% python3 -q
>>> import numpy as np
>>> np.set_printoptions(suppress=True, linewidth=200)
>>> rd = lambda a: np.round(a, 1) + 0
>>> X = np.load("arr.npy")
>>> rd(X)
array([[-0.1, -0.1, -0.2,  0. , -0.2, -0.4, -0.2, -0.2, -0.2, -0.3,  0.1, -0.7, -0.1,  0.2],
       [ 0.1, -0.1,  0.6,  0.1,  0.1,  0.2,  0. ,  0. , -0.3,  0.2,  0.5, -0.1,  0.3,  0.3],
       [ 0.2, -0.7,  0. ,  0.1, -0.2,  0.4, -0.2, -0.3,  0. ,  0. , -0.2,  0.1, -0.2, -0.1],
       [ 0.3, -0.3,  0.2, -0.1,  0.5, -0.5, -0.2,  0.3,  0. , -0.1,  0. ,  0.1, -0.2, -0.2],
       [ 0.1,  0. ,  0.4, -0.1, -0.6, -0.3,  0.2,  0.1, -0.4,  0.3, -0.2, -0.1, -0.1, -0.3],
       [ 0.2, -0.1, -0.3,  0.1, -0.3, -0.2,  0.2,  0.2,  0. , -0.1,  0.5,  0.4, -0.2,  0.3],
       [-0.1,  0.3,  0.2,  0.7,  0. ,  0.2, -0.1,  0.1,  0.1, -0.2,  0.1, -0.1, -0.5, -0.2],
       [ 0.3,  0.2,  0.3, -0.4, -0.3,  0.2, -0.1,  0. ,  0.4, -0.6,  0.1,  0. ,  0.2, -0.2],
       [-0.2, -0.1,  0. , -0.1,  0.2,  0.1,  0.6, -0.2, -0.4, -0.5, -0.1,  0.1, -0.1, -0.1],
       [-0.6, -0.2,  0.3,  0. , -0.2, -0.1, -0.1,  0.4,  0.2, -0.2, -0.3,  0.1,  0. ,  0.4],
       [ 0.2,  0.3,  0.3,  0. ,  0.1, -0.2,  0. , -0.5,  0.1,  0.1, -0.2,  0.2, -0.3,  0.5],
       [-0.1, -0.2,  0.1,  0.5,  0. , -0.3,  0.4, -0.3,  0.4,  0. ,  0. ,  0. ,  0.4, -0.1],
       [ 0.5,  0. ,  0. ,  0.1,  0. ,  0.2,  0.3,  0.4,  0.1,  0. , -0.4, -0.4,  0. ,  0.3],
       [ 0.2,  0.2, -0.1,  0.3, -0.1, -0.1, -0.4,  0. , -0.4, -0.3, -0.3,  0.3,  0.4,  0.1]])
>>> rd(np.linalg.norm(X, axis=0))
array([1., 1., 1., 1., 1., 1., 1., 1., 1., 1., 1., 1., 1., 1.])
>>> vec = np.array([-2, 1, -1, -1, 0, 2, -2, 0, -2, 1, 2, 2, 0, -1])
>>> rd(np.linalg.norm(vec)), rd(np.linalg.norm(X @ vec))
(np.float64(5.4), np.float64(5.4))
>>> 14 - np.linalg.matrix_rank(X - np.eye(14), tol=1e-8)
np.int64(1)
>>> A = np.loadtxt("mat.csv", delimiter=",")
>>> rd(A)
array([[-0.3,  0.4, -1.4, -0.2,  0.5,  0. , -1.2],
       [ 0.4, -0.9, -0.1,  0.7, -0.2,  1.5, -0.5],
       [ 0.2,  0.8,  0. , -1.1,  0.5,  1.2,  0.6],
       [ 0.2, -0.8, -0.8, -1. , -1.2, -0.2,  0.4],
       [-1.3,  0.6,  0.6, -0.1, -1.1,  0.4, -0.6],
       [-0.3,  0.6, -0.9,  1.1, -0.4,  0.2,  1.1],
       [-1.4, -1. , -0.1, -0.2,  0.8,  0.1,  0.5]])
>>> A2 = np.linalg.inv(A)
>>> rd(np.linalg.inv(A2))
array([[-0.3,  0.4, -1.4, -0.2,  0.5,  0. , -1.2],
       [ 0.4, -0.9, -0.1,  0.7, -0.2,  1.5, -0.5],
       [ 0.2,  0.8,  0. , -1.1,  0.5,  1.2,  0.6],
       [ 0.2, -0.8, -0.8, -1. , -1.2, -0.2,  0.4],
       [-1.3,  0.6,  0.6, -0.1, -1.1,  0.4, -0.6],
       [-0.3,  0.6, -0.9,  1.1, -0.4,  0.2,  1.1],
       [-1.4, -1. , -0.1, -0.2,  0.8,  0.1,  0.5]])
>>> rd(A2)
array([[-0.1,  0.1,  0. ,  0. , -0.3, -0.1, -0.3],
       [ 0.1, -0.2,  0.2, -0.2,  0.1,  0.2, -0.3],
       [-0.4,  0. ,  0. , -0.2,  0.1, -0.2,  0. ],
       [-0.1,  0.2, -0.3, -0.2,  0. ,  0.3,  0. ],
       [ 0.1, -0.1,  0.1, -0.3, -0.3, -0.1,  0.2],
       [ 0. ,  0.4,  0.3,  0. ,  0.1,  0.1,  0. ],
       [-0.3, -0.1,  0.2,  0.1, -0.1,  0.3,  0.1]])
>>> np.allclose(A2, A.T)
False
>>> rd(np.linalg.cond(A))
np.float64(1.0)
